% ipython --no-banner

In [1]: import numpy as np

In [2]: np.set_printoptions(precision=2, suppress=True, linewidth=120)

In [3]: def rnd(a):
   ...:     return np.round(a, 2) + 0
   ...: 

In [4]: arr = np.array([[138, 1, -3, 4, -4],
   ...:     [1, -120, 3, -1, -2],
   ...:     [-3, -2, -38, -1, 2],
   ...:     [0, 2, 4, -21, 1],
   ...:     [0, 3, 4, 4, -182]])

In [5]: rng = np.random.default_rng(3988)

In [6]: labels = rng.permutation(5)

In [7]: labels
Out[7]: array([4, 2, 1, 0, 3])

In [8]: M2 = arr[labels][:, labels]

In [9]: np.allclose(M2, arr)
Out[9]: False

In [10]: np.trace(M2)
Out[10]: np.int64(-223)

In [11]: rnd(np.sort(np.abs(np.linalg.eigvals(M2))))
Out[11]: array([ 21.2 ,  37.86, 120.01, 138.05, 181.98])

In [12]: np.diag(M2)
Out[12]: array([-182,  -38, -120,  138,  -21])

In [13]: (arr + arr.T) / 2
Out[13]: 
array([[ 138. ,    1. ,   -3. ,    2. ,   -2. ],
       [   1. , -120. ,    0.5,    0.5,    0.5],
       [  -3. ,    0.5,  -38. ,    1.5,    3. ],
       [   2. ,    0.5,    1.5,  -21. ,    2.5],
       [  -2. ,    0.5,    3. ,    2.5, -182. ]])

In [14]: arr.inv()
Traceback (most recent call last):
  Cell In[14], line 1
    arr.inv()
AttributeError: 'numpy.ndarray' object has no attribute 'inv'


In [15]: (arr - arr.T) / 2
Out[15]: 
array([[ 0. ,  0. ,  0. ,  2. , -2. ],
       [ 0. ,  0. ,  2.5, -1.5, -2.5],
       [ 0. , -2.5,  0. , -2.5, -1. ],
       [-2. ,  1.5,  2.5,  0. , -1.5],
       [ 2. ,  2.5,  1. ,  1.5,  0. ]])

In [16]: rnd(np.sort(np.abs(np.linalg.eigvals(arr))))
Out[16]: array([ 21.2 ,  37.86, 120.01, 138.05, 181.98])

In [17]: np.allclose(arr, arr.T)
Out[17]: False

In [18]: np.trace(arr)
Out[18]: np.int64(-223)

In [19]: rnd(np.abs(np.linalg.eigvals(arr)).max())
Out[19]: np.float64(181.98)

In [20]: M = np.loadtxt("arr.csv", delimiter=",")

In [21]: M
Out[21]: 
array([[ 0.,  0.,  0.,  0., 16.],
       [ 0., 43.,  0.,  0., 47.],
       [75., 11.,  0.,  8.,  0.],
       [ 0., 51., 10.,  0.,  7.],
       [ 0.,  0., 33.,  0.,  6.],
       [ 5.,  0., 27., 18.,  0.],
       [ 0.,  0.,  1.,  0., 39.],
       [82., 41.,  0.,  0.,  0.],
       [ 0.,  0., 55., 21.,  0.],
       [40.,  0.,  0.,  7., 21.],
       [38.,  0.,  0.,  1., 43.],
       [ 0., 60.,  0.,  0., 27.],
       [51.,  7.,  0.,  0., 30.],
       [ 0.,  0., 53.,  0., 33.],
       [ 0., 23., 12.,  2.,  0.],
       [18.,  0.,  0.,  0., 28.],
       [ 0.,  7., 59., 19.,  0.],
       [85., 25.,  0., 12.,  0.],
       [21., 15.,  0.,  0., 56.],
       [ 0., 73.,  0.,  0.,  0.],
       [39.,  0.,  0.,  0., 30.],
       [79., 16.,  0., 10.,  0.]])

In [22]: vec = np.array([0, -1, -3, 0, -3])

In [23]: target = M @ vec

In [24]: rnd(np.linalg.pinv(M) @ M)
Out[24]: 
array([[1., 0., 0., 0., 0.],
       [0., 1., 0., 0., 0.],
       [0., 0., 1., 0., 0.],
       [0., 0., 0., 1., 0.],
       [0., 0., 0., 0., 1.]])

In [25]: rnd(np.linalg.solve(M.T @ M, M.T @ target))
Out[25]: array([ 0., -1., -3.,  0., -3.])

In [26]: target = target + 0.02 * rng.normal(size=22)

In [27]: rnd(target)
Out[27]: 
array([ -48.  , -183.97,  -11.01, -102.02, -117.03,  -81.  , -120.  ,  -41.01, -164.97,  -63.  , -128.98, -141.  ,
        -96.99, -257.98,  -59.  ,  -84.  , -183.97,  -25.  , -183.  ,  -72.99,  -89.99,  -16.  ])

In [28]: beta, *_ = np.linalg.lstsq(M, target)

In [29]: rnd(np.linalg.norm(target - M @ beta))
Out[29]: np.float64(0.06)

In [30]: rnd(beta)
Out[30]: array([ 0., -1., -3.,  0., -3.])

In [31]: cen = M - M.mean(axis=1)
Traceback (most recent call last):
  Cell In[31], line 1
    cen = M - M.mean(axis=1)
ValueError: operands could not be broadcast together with shapes (22,5) (22,) 


In [32]: cen = M - M.mean(axis=0)

In [33]: left, s, Vt = np.linalg.svd(cen, full_matrices=False)

In [34]: rnd(Vt[0] * np.sign(Vt[0, np.abs(Vt[0]).argmax()]))
Out[34]: array([ 0.93,  0.04, -0.36,  0.  , -0.09])

In [35]: (np.sign(left[:, 0]) == np.sign(left[0, 0])).astype(int)
Out[35]: array([1, 1, 0, 1, 1, 1, 1, 0, 1, 0, 0, 1, 0, 1, 1, 1, 1, 0, 1, 1, 0, 0])

In [36]: np.abs(left[:, 0]).argmax()
Out[36]: np.int64(17)

In [37]: rnd(s ** 2 / (s ** 2).sum())
Out[37]: array([0.48, 0.26, 0.2 , 0.05, 0.01])

In [38]: rnd(s)
Out[38]: array([152.93, 111.69,  98.61,  47.7 ,  20.95])

In [39]: np.linalg.matrix_rank(cen)
Out[39]: np.int64(5)

In [40]: rnd((s ** 2).sum() ** 2 / (s ** 4).sum())
Out[40]: np.float64(2.91)

In [41]: np.abs(Vt[0]).argmax()
Out[41]: np.int64(0)

In [42]: rnd(np.abs(Vt[-1]))
Out[42]: array([0.05, 0.05, 0.18, 0.97, 0.15])

In [43]: np.searchsorted(np.cumsum(s ** 2) / (s ** 2).sum(), 0.9) + 1
Out[43]: np.int64(3)

In [44]: P = M @ np.linalg.solve(M.T @ M, M.T)

In [45]: rnd(P @ M[:, 3])
Out[45]: array([ 0.,  0.,  8.,  0.,  0., 18.,  0.,  0., 21.,  7.,  1.,  0.,  0.,  0.,  2.,  0., 19., 12.,  0.,  0.,  0., 10.])

In [46]: np.linalg.matrix_rank(np.eye(22) - P)
Out[46]: np.int64(17)

In [47]: np.allclose(P @ P, P)
Out[47]: True

In [48]: X = np.array([[20.0, -28.0, -4.0, 20.0, 12.0, -32.0],
    ...:     [-28.0, 53.0, 7.0, -35.0, -21.0, 56.0],
    ...:     [-4.0, 7.0, 5.0, -5.0, -3.0, 8.0],
    ...:     [20.0, -35.0, -5.0, 29.0, 15.0, -40.0],
    ...:     [12.0, -21.0, -3.0, 15.0, 13.0, -24.0],
    ...:     [-32.0, 56.0, 8.0, -40.0, -24.0, 68.0]])

In [49]: w, evecs = np.linalg.eigh(X)

In [50]: vec = np.array([-2, 0, -2, 1, 1, 1])

In [51]: (np.sign(evecs[:, -1].round(6)) == np.sign(evecs[0, -1].round(6))).astype(int)
Out[51]: array([1, 0, 0, 1, 1, 0])

In [52]: rnd(vec @ X @ vec / (vec @ vec)), rnd(w[0]), rnd(w[-1])
Out[52]: (np.float64(7.27), np.float64(4.0), np.float64(168.0))

In [53]: vec @ X @ vec
Out[53]: np.float64(80.0)

In [54]: f = np.array([0, -1, 2, 0, 0, -1])

In [55]: M2 = X + np.outer(f, np.eye(6)[2])

In [56]: np.linalg.matrix_rank(np.linalg.inv(M2) - np.linalg.inv(X), tol=1e-8)
Out[56]: np.int64(1)

In [57]: M2
Out[57]: 
array([[ 20., -28.,  -4.,  20.,  12., -32.],
       [-28.,  53.,   6., -35., -21.,  56.],
       [ -4.,   7.,   7.,  -5.,  -3.,   8.],
       [ 20., -35.,  -5.,  29.,  15., -40.],
       [ 12., -21.,  -3.,  15.,  13., -24.],
       [-32.,  56.,   7., -40., -24.,  68.]])

In [58]: w, evecs = np.linalg.eigh(X)

In [59]: rnd(np.linalg.eigvalsh(X @ X))
Out[59]: array([   16.,    16.,    16.,    16.,    16., 28224.])

In [60]: rnd(np.linalg.eigvalsh(X + -3 * np.eye(6)))
Out[60]: array([  1.,   1.,   1.,   1.,   1., 165.])

In [61]: rnd(evecs @ np.diag(w) @ evecs.T)
Out[61]: 
array([[ 20., -28.,  -4.,  20.,  12., -32.],
       [-28.,  53.,   7., -35., -21.,  56.],
       [ -4.,   7.,   5.,  -5.,  -3.,   8.],
       [ 20., -35.,  -5.,  29.,  15., -40.],
       [ 12., -21.,  -3.,  15.,  13., -24.],
       [-32.,  56.,   8., -40., -24.,  68.]])

In [62]: rnd(w)
Out[62]: array([  4.,   4.,   4.,   4.,   4., 168.])

In [63]: rnd(np.linalg.svd(X, compute_uv=False))
Out[63]: array([168.,   4.,   4.,   4.,   4.,   4.])

In [64]: rnd(evecs.T @ X @ evecs)
Out[64]: 
array([[  4.,   0.,   0.,   0.,   0.,   0.],
       [  0.,   4.,   0.,   0.,   0.,   0.],
       [  0.,   0.,   4.,   0.,   0.,   0.],
       [  0.,   0.,   0.,   4.,   0.,   0.],
       [  0.,   0.,   0.,   0.,   4.,   0.],
       [  0.,   0.,   0.,   0.,   0., 168.]])

In [65]: np.unique(w.round(6) + 0, return_counts=True)[1]
Out[65]: array([5, 1])
